$ python -q
>>> import numpy as np
>>> np.set_printoptions(precision=2, suppress=True, linewidth=140, floatmode="fixed")
>>> tidy = lambda a: np.round(a, 2) + 0
>>> arr = np.loadtxt("run19.csv", delimiter=",")
>>> print(arr)
[[ 1.00  0.00  0.00  0.00  0.00]
 [ 1.00  1.00  0.00  0.00  0.00]
 [-4.00  0.00  1.00  0.00  0.00]
 [-3.00 -5.00  0.00  1.00  0.00]
 [-1.00  1.00 -2.00  1.00  1.00]]
>>> # triangular: eigenvalues sit on the diagonal
>>> print(tidy(np.linalg.eigvals(arr).sum().real))
5.0
>>> print(tidy(np.linalg.det(2 * arr)), tidy(np.linalg.det(arr)))
32.0 1.0
>>> print(tidy(np.linalg.eigvals(arr)))
[1.00 1.00 1.00 1.00 1.00]
>>> print((arr - arr.T) / 2)
[[ 0.00 -0.50  2.00  1.50  0.50]
 [ 0.50  0.00  0.00  2.50 -0.50]
 [-2.00  0.00  0.00  0.00  1.00]
 [-1.50 -2.50  0.00  0.00 -0.50]
 [-0.50  0.50 -1.00  0.50  0.00]]
>>> print(tidy(np.sort(np.abs(np.linalg.eigvals(arr)))))
[1.00 1.00 1.00 1.00 1.00]
>>> assert arr == arr.T
Traceback (most recent call last):
  File "<python-input-11>", line 1, in <module>
    assert arr == arr.T
           ^^^^^^^^^^^^
ValueError: The truth value of an array with more than one element is ambiguous. Use a.any() or a.all()
>>> print(np.trace(arr))
5.0
>>> print(tidy(np.abs(np.linalg.eigvals(arr)).max()))
1.0
>>> print((arr + arr.T) / 2)
[[ 1.00  0.50 -2.00 -1.50 -0.50]
 [ 0.50  1.00  0.00 -2.50  0.50]
 [-2.00  0.00  1.00  0.00 -1.00]
 [-1.50 -2.50  0.00  1.00  0.50]
 [-0.50  0.50 -1.00  0.50  1.00]]
